% ipython --no-banner

In [1]: import numpy as np

In [2]: from numpy import linalg as LA

In [3]: np.set_printoptions(suppress=True, linewidth=100)

In [4]: K = np.load("run14.npy")

In [5]: print(K)
[[-2.8  5.2  2.6 -4.7]
 [-3.4  1.3  5.6  3.2]
 [ 2.2 -4.4 -2.3 -0.5]
 [-2.  -0.7 -2.8 -3.6]
 [ 5.1 -0.1  2.6 -7.8]
 [-0.7 -5.1  5.8 -1.1]
 [-0.8 -3.3 -0.6  3.8]
 [-9.4 -2.9 -6.6  3.9]
 [ 3.3  6.5 -1.5  1.8]
 [ 0.7  1.2 -3.1  4.8]
 [-4.4  2.8 -5.8  2.7]
 [-1.7  3.7 -5.1 -3. ]
 [ 0.5  0.5 -9.6  2.3]
 [ 2.2  7.9 -3.4  0.9]
 [ 1.5 -0.6 -5.3 -4. ]]

In [6]: W1 = np.array([[-4, -5, 8, 1, 4],
   ...:     [1, 8, 2, -6, 8],
   ...:     [3, 8, -1, 0, -5],
   ...:     [-9, -5, -7, -5, -1]])

In [7]: beta = np.array([-2, -3, -1, -3, 2])

In [8]: act = np.maximum(K @ W1 + beta, 0)

In [9]: print((act > 0).astype(int))
[[1 1 1 0 1]
 [1 1 0 0 0]
 [0 0 1 1 0]
 [1 0 1 1 1]
 [1 1 1 1 1]
 [1 1 0 1 0]
 [0 0 0 0 0]
 [0 0 0 0 0]
 [0 1 1 0 1]
 [0 0 0 0 1]
 [0 0 0 0 1]
 [1 1 1 0 1]
 [0 0 0 0 1]
 [0 1 1 0 1]
 [1 0 1 1 1]]

In [10]: print(LA.matrix_rank(act))
5

In [11]: print(np.round((act > 0).mean(axis=0), 1))
[0.5 0.5 0.5 0.3 0.7]

In [12]: Z = np.array([[-3, 3], [1, 3], [-1, 2], [3, -2], [3, 1]])

In [13]: print(W1 @ Z)
[[ 14  -9]
 [  9  51]
 [-15  26]
 [ 11 -47]]

In [14]: print(np.abs(K).max())
9.6

In [15]: print(np.round(K.sum(axis=0), 1))
[ -9.7  12.  -29.5  -1.3]

In [16]: print(np.unravel_index(np.abs(K).argmax(), K.shape))
(np.int64(12), np.int64(2))

In [17]: print(np.round(K.mean(axis=0), 1))
[-0.6  0.8 -2.  -0.1]

In [18]: print(np.round(LA.svd(K, compute_uv=False), 1))
[19.9 16.2 13.  10.9]

In [19]: print(round(LA.norm(K), 1))
30.8

In [20]: print(np.count_nonzero(K))
60

In [21]: C2 = np.cov(K, rowvar=False)

In [22]: print(C2.shape)
(4, 4)

In [23]: print(np.round(np.corrcoef(K.T), 1) + 0)
[[ 1.   0.2  0.2 -0.4]
 [ 0.2  1.  -0.1  0. ]
 [ 0.2 -0.1  1.  -0.3]
 [-0.4  0.  -0.3  1. ]]

In [24]: print(np.argsort(-K.std(axis=0).round(6), kind="stable"))
[2 1 3 0]

In [25]: print(np.round(np.corrcoef(K[:, 2], K[:, 3])[0, 1], 1))
-0.3

In [26]: cen = K - K.mean(axis=0)

In [27]: Uu, s, vt = LA.svd(cen, full_matrices=False)

In [28]: print(np.abs(Uu[:, 0]).argmax())
4

In [29]: print(round((s ** 2).sum() ** 2 / (s ** 4).sum(), 1))
3.5

In [30]: t3 = np.stack([K, 3 * K, K[::-1]])

In [31]: print(LA.matrix_rank(t3))
[4 4 4]

In [32]: print(t3.shape)
(3, 15, 4)

In [33]: print(np.round(LA.norm(t3, axis=(1, 2)), 1))
[30.8 92.4 30.8]

In [34]: F = np.loadtxt("sample6.csv", delimiter=",")

In [35]: print(F)
[[-1. -1.  0.  0. -2. -2.  3.  0.  3. -2.]
 [-1. -1.  0.  0.  2.  2. -3.  0. -3.  2.]
 [ 0.  0. -2.  0.  0.  0.  0.  0.  0.  0.]
 [ 0.  0.  0. -2.  0.  0.  0.  0.  0.  0.]
 [-2.  2.  0.  0.  2.  4. -6.  0. -6.  4.]
 [-2.  2.  0.  0.  4.  2. -6.  0. -6.  4.]
 [ 3. -3.  0.  0. -6. -6.  7.  0.  9. -6.]
 [ 0.  0.  0.  0.  0.  0.  0. -2.  0.  0.]
 [ 3. -3.  0.  0. -6. -6.  9.  0.  7. -6.]
 [-2.  2.  0.  0.  4.  4. -6.  0. -6.  2.]]

In [36]: print(np.round(LA.matrix_power(F, 2), 1))
[[  32.  -28.    0.    0.  -56.  -56.   84.    0.   84.  -56.]
 [ -28.   32.    0.    0.   56.   56.  -84.    0.  -84.   56.]
 [   0.    0.    4.    0.    0.    0.    0.    0.    0.    0.]
 [   0.    0.    0.    4.    0.    0.    0.    0.    0.    0.]
 [ -56.   56.    0.    0.  116.  112. -168.    0. -168.  112.]
 [ -56.   56.    0.    0.  112.  116. -168.    0. -168.  112.]
 [  84.  -84.    0.    0. -168. -168.  256.    0.  252. -168.]
 [   0.    0.    0.    0.    0.    0.    0.    4.    0.    0.]
 [  84.  -84.    0.    0. -168. -168.  252.    0.  256. -168.]
 [ -56.   56.    0.    0.  112.  112. -168.    0. -168.  116.]]

In [37]: print(np.round(LA.det(F), 1))
-15360.0

In [38]: print((F + F.T) / 2)
[[-1. -1.  0.  0. -2. -2.  3.  0.  3. -2.]
 [-1. -1.  0.  0.  2.  2. -3.  0. -3.  2.]
 [ 0.  0. -2.  0.  0.  0.  0.  0.  0.  0.]
 [ 0.  0.  0. -2.  0.  0.  0.  0.  0.  0.]
 [-2.  2.  0.  0.  2.  4. -6.  0. -6.  4.]
 [-2.  2.  0.  0.  4.  2. -6.  0. -6.  4.]
 [ 3. -3.  0.  0. -6. -6.  7.  0.  9. -6.]
 [ 0.  0.  0.  0.  0.  0.  0. -2.  0.  0.]
 [ 3. -3.  0.  0. -6. -6.  9.  0.  7. -6.]
 [-2.  2.  0.  0.  4.  4. -6.  0. -6.  2.]]

In [39]: print(np.trace(F))
12.0

In [40]: print(np.allclose(F @ F.T, F.T @ F))
True

In [41]: print(np.allclose(F, F.T))
True

In [42]: print(np.round(np.sort(np.abs(LA.eigvals(F))), 1))
[ 2.  2.  2.  2.  2.  2.  2.  2.  2. 30.]

In [43]: print(round(np.abs(LA.eigvals(F)).max(), 1))
30.0
